% python3 -q
>>> import numpy as np
>>> from numpy import linalg as LA
>>> np.set_printoptions(suppress=True, linewidth=160)
>>> M = np.loadtxt("m.csv", delimiter=",")
>>> print(M.round(2))
[[ 0.56  0.22  1.04  1.25  0.36 -0.4 ]
 [ 0.22  0.11 -0.44  0.95  0.04 -0.21]
 [ 1.04 -0.44  0.34  0.73 -0.23  0.07]
 [ 1.25  0.95  0.73  0.4  -1.76 -0.66]
 [ 0.36  0.04 -0.23 -1.76 -1.64  0.27]
 [-0.4  -0.21  0.07 -0.66  0.27  0.23]]
>>> print(np.round(M @ LA.pinv(M) @ M, 2))
[[ 0.56  0.22  1.04  1.25  0.36 -0.4 ]
 [ 0.22  0.11 -0.44  0.95  0.04 -0.21]
 [ 1.04 -0.44  0.34  0.73 -0.23  0.07]
 [ 1.25  0.95  0.73  0.4  -1.76 -0.66]
 [ 0.36  0.04 -0.23 -1.76 -1.64  0.27]
 [-0.4  -0.21  0.07 -0.66  0.27  0.23]]
>>> print(np.allclose(M[:-1].T @ LA.lstsq(M[:-1].T, M[-1])[0], M[-1]))
True
>>> X = np.load("arr.npy")
>>> print(X)
[[ -8   0  -2 -12 -18]
 [  8   0   2  12  18]
 [  8   0   2  12  18]
 [ -4   0  -1  -6  -9]
 [ -8   0  -2 -12 -18]]
>>> x0 = np.array([1, 3, 3, 0, -1])
>>> print((X * x0).sum(axis=1))
[ 4 -4 -4  2  4]
>>> print(X @ np.eye(5)[2])
[-2.  2.  2. -1. -2.]
>>> print(np.sign((X @ x0).round(6)))
[ 1 -1 -1  1  1]
>>> print((X @ x0).argmax())
0
>>> print(np.einsum("ij,j->i", X, x0))
[ 4 -4 -4  2  4]
>>> print(X @ (2 * x0))
[ 8 -8 -8  4  8]
>>> r = LA.matrix_rank(X)
>>> print(r)
1
>>> null = LA.svd(X)[2][r:].T
>>> print([int(LA.matrix_rank(X[:, :j + 1])) for j in range(5)])
[1, 1, 1, 1, 1]
>>> print(np.allclose(X @ null, 0))
True
>>> print(null.shape)
(5, 4)
>>> print([int(LA.matrix_rank(np.delete(X, i, axis=0))) for i in range(5)])
[1, 1, 1, 1, 1]
>>> print([int(LA.matrix_rank(X[:i])) for i in range(1, len(X) + 1)])
[1, 1, 1, 1, 1]
>>> f = np.array([3, 1, -2])
>>> print(np.round(np.convolve(M[0], f), 2))
[ 1.68  1.23  2.21  4.34  0.25 -3.33 -1.11  0.79]
>>> print(np.allclose(X[:-1].T @ LA.lstsq(X[:-1].T, X[-1])[0], X[-1]))
True
>>> print(round(np.trace(LA.pinv(X) @ X), 2))
1.0
>>> print(np.round(X @ LA.pinv(X) @ X, 2))
[[ -8.   0.  -2. -12. -18.]
 [  8.   0.   2.  12.  18.]
 [  8.   0.   2.  12.  18.]
 [ -4.   0.  -1.  -6.  -9.]
 [ -8.   0.  -2. -12. -18.]]
>>> print(np.abs(np.diag(LA.qr(X)[1])) > 1e-9)
[ True False False False False]
>>> Uu, sv, Vt = LA.svd(X)
>>> evecs = Vt[:(sv > 1e-8).sum()]
>>> rng = np.random.default_rng(827)
>>> x0 = X[1] + -3 * X[4] + rng.integers(2) * np.eye(5)[4]
>>> print(x0)
[32.  0.  8. 48. 72.]
>>> print(np.allclose(evecs.T @ evecs @ x0, x0))
True
>>> print(np.round(np.diag(evecs.T @ evecs), 2))
[0.12 0.   0.01 0.27 0.6 ]
>>> data = np.loadtxt("block6.csv", delimiter=",")
>>> print(data.round(2))
[[0.5  0.   0.5  0.   0.   0.  ]
 [0.   1.   0.   0.   0.   0.  ]
 [0.   0.   0.33 0.33 0.33 0.  ]
 [0.   0.   0.   0.5  0.5  0.  ]
 [0.33 0.   0.   0.   0.33 0.33]
 [0.   0.   0.   0.   0.   1.  ]]
>>> # splits into 2 blocks
>>> print(np.round(np.sort(np.abs(LA.eigvals(data)))[::-1], 2))
[1.   1.   0.9  0.51 0.51 0.12]
>>> pr = np.eye(6)[1]
>>> for _ in range(4):
...     pr = pr @ data
...     print(pr.round(2))
... 
[0. 1. 0. 0. 0. 0.]
[0. 1. 0. 0. 0. 0.]
[0. 1. 0. 0. 0. 0.]
[0. 1. 0. 0. 0. 0.]
>>> out = LA.inv(data)
>>> print(np.round(LA.cond(data), 2))
9.98
>>> print(np.round(LA.det(data) * out, 2) + 0)
[[ 0.06  0.   -0.08  0.06  0.    0.  ]
 [ 0.    0.03  0.    0.    0.    0.  ]
 [ 0.    0.    0.08 -0.06  0.    0.  ]
 [ 0.06  0.   -0.08  0.11 -0.08  0.03]
 [-0.06  0.    0.08 -0.06  0.08 -0.03]
 [ 0.    0.    0.    0.    0.    0.03]]
>>> print(np.round(LA.inv(out), 2) + 0)
[[0.5  0.   0.5  0.   0.   0.  ]
 [0.   1.   0.   0.   0.   0.  ]
 [0.   0.   0.33 0.33 0.33 0.  ]
 [0.   0.   0.   0.5  0.5  0.  ]
 [0.33 0.   0.   0.   0.33 0.33]
 [0.   0.   0.   0.   0.   1.  ]]
>>> print(out.round(2) + 0)
[[ 2.  0. -3.  2.  0.  0.]
 [ 0.  1.  0.  0.  0.  0.]
 [ 0.  0.  3. -2.  0.  0.]
 [ 2.  0. -3.  4. -3.  1.]
 [-2.  0.  3. -2.  3. -1.]
 [ 0.  0.  0.  0.  0.  1.]]
>>> print(round(LA.slogdet(data)[0], 2))
1.0
